$ ipython --no-banner

In [1]: import numpy as np

In [2]: from numpy import linalg as LA

In [3]: np.set_printoptions(precision=2, suppress=True, linewidth=200, legacy="1.25")

In [4]: X = np.loadtxt("run12.csv", delimiter=",")

In [5]: X
Out[5]: 
array([[0., 1., 0., 1.],
       [2., 5., 2., 5.],
       [0., 1., 0., 1.],
       [2., 5., 2., 5.]])

In [6]: # columns 0 and 2 are equal

In [7]: Uu, sigma, vt = LA.svd(X)

In [8]: evecs = vt[:(sigma > 1e-8).sum()]

In [9]: rng = np.random.default_rng(25)

In [10]: x0 = X[0] + -2 * X[3] + rng.integers(2) * np.eye(4)[1]

In [11]: x0
Out[11]: array([-4., -8., -4., -9.])

In [12]: LA.matrix_rank(np.vstack([X, x0]))
Out[12]: 3

In [13]: np.allclose(evecs.T @ evecs @ x0, x0)
Out[13]: False

In [14]: np.round(np.poly(X), 2) + 0
Out[14]: array([  1., -10.,  -8.,   0.,   0.])

In [15]: np.kron(np.eye(2, dtype=int), X)
Out[15]: 
array([[0., 1., 0., 1., 0., 0., 0., 0.],
       [2., 5., 2., 5., 0., 0., 0., 0.],
       [0., 1., 0., 1., 0., 0., 0., 0.],
       [2., 5., 2., 5., 0., 0., 0., 0.],
       [0., 0., 0., 0., 0., 1., 0., 1.],
       [0., 0., 0., 0., 2., 5., 2., 5.],
       [0., 0., 0., 0., 0., 1., 0., 1.],
       [0., 0., 0., 0., 2., 5., 2., 5.]])

In [16]: round(float(LA.det(X[::-1])), 2)
Out[16]: 0.0

In [17]: np.einsum("ij,ji->", X, X)
Out[17]: 116.0

In [18]: M2 = X / np.sqrt((X ** 2).mean(axis=1, keepdims=True))

In [19]: M2[0]
Out[19]: array([0.  , 1.41, 0.  , 1.41])

In [20]: X - X.mean(axis=1, keepdims=True)
Out[20]: 
array([[-0.5,  0.5, -0.5,  0.5],
       [-1.5,  1.5, -1.5,  1.5],
       [-0.5,  0.5, -0.5,  0.5],
       [-1.5,  1.5, -1.5,  1.5]])

In [21]: W0 = np.loadtxt("mat.csv", delimiter=",")

In [22]: W0
Out[22]: 
array([[-1.79,  1.71,  0.31,  0.65],
       [ 0.76,  0.6 , -0.67, -1.14],
       [-1.35, -2.91,  3.45,  3.66],
       [-0.59,  2.49,  0.23, -0.78],
       [-0.27,  0.35,  0.33,  0.13],
       [ 0.56,  0.64, -1.31, -1.18],
       [ 0.86,  6.48, -4.16, -5.37]])

In [23]: Uu, sigma, vt = LA.svd(W0, full_matrices=False)

In [24]: np.abs(vt[0])
Out[24]: array([0.12, 0.65, 0.47, 0.58])

In [25]: np.round(vt @ vt.T, 2) + 0
Out[25]: 
array([[1., 0., 0., 0.],
       [0., 1., 0., 0.],
       [0., 0., 1., 0.],
       [0., 0., 0., 1.]])

In [26]: round(np.sqrt((sigma ** 2).sum()), 2), np.round(LA.norm(W0), 2)
Out[26]: (12.05, 12.05)

In [27]: np.allclose(Uu * sigma @ vt, W0)
Out[27]: True

In [28]: np.round(Uu.T @ W0 @ vt.T, 2) + 0
Out[28]: 
array([[11.47,  0.  ,  0.  ,  0.  ],
       [ 0.  ,  3.57,  0.  ,  0.  ],
       [ 0.  ,  0.  ,  0.97,  0.  ],
       [ 0.  ,  0.  ,  0.  ,  0.  ]])

In [29]: x0 = np.array([0, 2, 0, 0])

In [30]: a = np.maximum(W0 @ x0, 0)

In [31]: W0.T @ a
Out[31]: array([  3.53, 104.01, -53.96, -74.04])

In [32]: np.maximum(W0 @ x0, 0) - np.maximum(-W0 @ x0, 0)
Out[32]: array([ 3.42,  1.2 , -5.82,  4.98,  0.7 ,  1.28, 12.96])

In [33]: np.flatnonzero(a > 1e-9)
Out[33]: array([0, 1, 3, 4, 5, 6])

In [34]: np.maximum(W0 @ (3 * x0), 0)
Out[34]: array([10.26,  3.6 ,  0.  , 14.94,  2.1 ,  3.84, 38.88])

In [35]: np.tanh(W0 @ x0)
Out[35]: array([ 1.  ,  0.83, -1.  ,  1.  ,  0.6 ,  0.86,  1.  ])
